>>> import numpy as np
>>> import numpy.linalg as la
>>> np.set_printoptions(suppress=True, linewidth=120)
>>> E = np.load("x.npy")
>>> print(E)
[[-3  0  0 -3]
 [-3 -1 -2 -1]
 [18  3  6 12]]
>>> f, g = E[2], E[0]
>>> print(f @ g)
-90
>>> p = (f @ g) / (f @ f) * f
>>> print(np.round(g - p, 2))
[ 0.16  0.53  1.05 -0.89]
>>> print(p.round(2))
[-3.16 -0.53 -1.05 -2.11]
>>> C = 10 * np.array([[0.6, -0.6, 0.1], [0.1, 0.3, -0.6], [0.8, -0.2, -2.1]])
>>> rng = np.random.default_rng(58786)
>>> lab = rng.integers(0, 3, 18)
>>> X = C[lab] + rng.normal(size=(18, 3))
>>> print(X.round(2))
[[  1.46   1.79  -5.58]
 [  5.11  -7.08   2.  ]
 [  9.89  -1.17 -20.25]
 [  7.78  -0.56 -21.63]
 [  7.86  -2.72 -22.24]
 [  1.08   4.22  -7.24]
 [  6.66  -2.71 -21.21]
 [  8.27  -2.56 -20.17]
 [ -0.29   2.35  -4.57]
 [  4.66  -5.84   0.54]
 [  7.79  -3.17 -21.91]
 [  0.64   3.37  -6.14]
 [  6.21  -2.88 -22.26]
 [  9.24  -0.76 -20.91]
 [  5.73  -5.52   1.6 ]
 [  6.3   -3.55   2.39]
 [  1.     3.62  -6.5 ]
 [  1.08   2.57  -4.6 ]]
>>> d = la.norm(X[:, None] - X[None], axis=-1)
>>> print((d + 1e9 * np.eye(18)).round(6).argmin(axis=1))
[17 14 13 13 10 16 12 10 17 14  4 16  6  2  9 14 11  0]
>>> print(d[:5, :5].round(2))
[[ 0.   12.22 17.18 17.41 18.41]
 [12.22  0.   23.52 24.66 24.79]
 [17.18 23.52  0.    2.59  3.23]
 [17.41 24.66  2.59  0.    2.24]
 [18.41 24.79  3.23  2.24  0.  ]]
>>> print(np.unravel_index(d.round(6).argmax(), d.shape))
(np.int64(1), np.int64(4))
>>> print(np.flatnonzero(d[9] < d.mean() / 2))
[ 1  9 14 15]
>>> print(d[9].round(6).argsort(kind="stable")[:4])
[ 9 14  1 15]
>>> mat = np.load("layer0.npy")
>>> print(mat)
[[ 1 -2  4]
 [ 1 -1  1]
 [ 1  0  0]]
>>> other = mat / np.sqrt((mat ** 2).mean(axis=1, keepdims=True))
>>> print(np.round(mat - mat.mean(axis=1, keepdims=True), 2))
[[ 0.   -3.    3.  ]
 [ 0.67 -1.33  0.67]
 [ 0.67 -0.33 -0.33]]
>>> print(la.matrix_rank(mat - mat.mean(axis=1, keepdims=True)))
2
>>> print(other[1])
[ 1. -1.  1.]
